$ ipython --no-banner

In [1]: import numpy as np

In [2]: np.set_printoptions(suppress=True, linewidth=140)

In [3]: tidy = lambda a: np.round(a, 2) + 0

In [4]: feats = np.load("sample8.npy")

In [5]: print(feats)
[[ 1 -1]
 [ 1  0]
 [ 1  1]
 [ 1  2]]

In [6]: out = feats / np.linalg.norm(feats, axis=1, keepdims=True)

In [7]: C2 = out @ out.T

In [8]: print(tidy(np.degrees(np.arccos(np.clip(C2[2, 3], -1, 1)))))
18.43

In [9]: print(tidy(C2[2]))
[0.   0.71 1.   0.95]

In [10]: print((np.abs(C2) > 0.9).astype(int))
[[1 0 0 0]
 [0 1 0 0]
 [0 0 1 1]
 [0 0 1 1]]

In [11]: print((C2 - 2 * np.eye(4)).round(6).argmax(axis=1))
[1 0 3 2]

In [12]: Q = feats.astype(float).copy()

In [13]: for j in range(2):
    ...:     Q[:, j] -= Q[:, :j] @ (Q[:, :j].T @ Q[:, j])
    ...:     Q[:, j] /= np.linalg.norm(Q[:, j])
    ...: 

In [14]: print(tidy(Q))
[[ 0.5  -0.67]
 [ 0.5  -0.22]
 [ 0.5   0.22]
 [ 0.5   0.67]]

In [15]: print(Q.T @ Q)
[[1. 0.]
 [0. 1.]]

In [16]: m1 = np.array([[9.0, 3.0, 2.0, 3.0, -5.0],
    ...:     [-2.0, -9.0, 5.0, 3.0, -4.0],
    ...:     [0.0, 0.0, 0.0, -2.0, 1.0],
    ...:     [0.0, 0.0, 1.0, 3.0, -3.0],
    ...:     [0.0, 0.0, 1.0, -2.0, 3.0]])

In [17]: out = np.linalg.inv(m1)

In [18]: print(tidy(np.linalg.cond(m1)))
17.88

In [19]: print(tidy(np.linalg.slogdet(m1)[0]))
-1.0

In [20]: print((np.abs(out) > 1e-9).astype(int))
[[1 1 1 1 1]
 [1 1 1 1 1]
 [0 0 1 1 1]
 [0 0 1 1 1]
 [0 0 1 1 1]]

In [21]: print(tidy(np.linalg.inv(out)))
[[ 9.  3.  2.  3. -5.]
 [-2. -9.  5.  3. -4.]
 [ 0.  0.  0. -2.  1.]
 [ 0.  0.  1.  3. -3.]
 [ 0.  0.  1. -2.  3.]]

In [22]: print(tidy(np.linalg.det(m1) * out))
[[ -63.  -21.  168.  210.   21.]
 [  14.   63. -179. -255.  -88.]
 [   0.    0. -225. -300. -225.]
 [   0.    0.  450.   75.  -75.]
 [   0.    0.  375.  150. -150.]]

In [23]: rng = np.random.default_rng(723)

In [24]: idx = rng.permutation(5)

In [25]: print(idx)
[4 3 1 0 2]

In [26]: out = m1[idx][:, idx]

In [27]: print(np.allclose(out, m1))
False

In [28]: print(tidy(np.linalg.det(out)), tidy(np.linalg.det(m1[idx])))
-525.0 -525.0

In [29]: print(np.trace(out))
6.0

In [30]: Q, r_ = np.linalg.qr(m1)

In [31]: print(Q.shape, r_.shape)
(5, 5) (5, 5)

In [32]: print(tidy(Q))
[[-0.98  0.22  0.    0.    0.  ]
 [ 0.22  0.98  0.    0.    0.  ]
 [ 0.    0.    0.    0.49 -0.87]
 [ 0.    0.   -0.71 -0.62 -0.35]
 [ 0.    0.   -0.71  0.62  0.35]]

In [33]: print(tidy(Q @ r_))
[[ 9.  3.  2.  3. -5.]
 [-2. -9.  5.  3. -4.]
 [ 0.  0.  0. -2.  1.]
 [ 0.  0.  1.  3. -3.]
 [ 0.  0.  1. -2.  3.]]

In [34]: print(tidy(r_))
[[-9.22 -4.88 -0.87 -2.28  4.01]
 [ 0.   -8.13  5.31  3.58 -4.99]
 [ 0.    0.   -1.41 -0.71  0.  ]
 [ 0.    0.    0.   -4.06  4.19]
 [ 0.    0.    0.    0.    1.22]]

In [35]: print(tidy(np.abs(np.diag(r_))))
[9.22 8.13 1.41 4.06 1.22]

In [36]: J = np.load("run11.npy")

In [37]: print(J)
[[-3 -5  0  0  0  0]
 [ 3 -4  0  0  0  0]
 [ 2  5  0  0  0  0]
 [ 0  0 -3 -5  0  0]
 [ 0  0  3 -4  0  0]
 [ 0  0  2  5  0  0]
 [ 0  0  0  0 -3 -5]
 [ 0  0  0  0  3 -4]
 [ 0  0  0  0  2  5]]

In [38]: vec = np.array([1, 0, 2, 1, 2, 0])

In [39]: rhs = J @ vec

In [40]: print(rhs)
[ -3   3   2 -11   2   9  -6   6   4]

In [41]: rhs = rhs + 0.05 * rng.normal(size=9)

In [42]: print(tidy(rhs))
[ -3.03   2.98   1.86 -10.96   1.99   8.92  -5.91   6.02   4.11]

In [43]: c, *_ = np.linalg.lstsq(J, rhs)

In [44]: print([round(float(np.linalg.norm(np.linalg.solve(J.T @ J + lam * np.eye(6), J.T @ rhs))), 2) for lam in (0, 1, 10, 100)])
[3.15, 3.02, 2.25, 0.78]

In [45]: print(tidy(c))
[ 0.99 -0.01  1.99  0.99  2.    0.  ]

In [46]: print(tidy(np.linalg.norm(rhs - J @ c)))
0.2

In [47]: print(tidy(J.T @ (rhs - J @ c)))
[0. 0. 0. 0. 0. 0.]
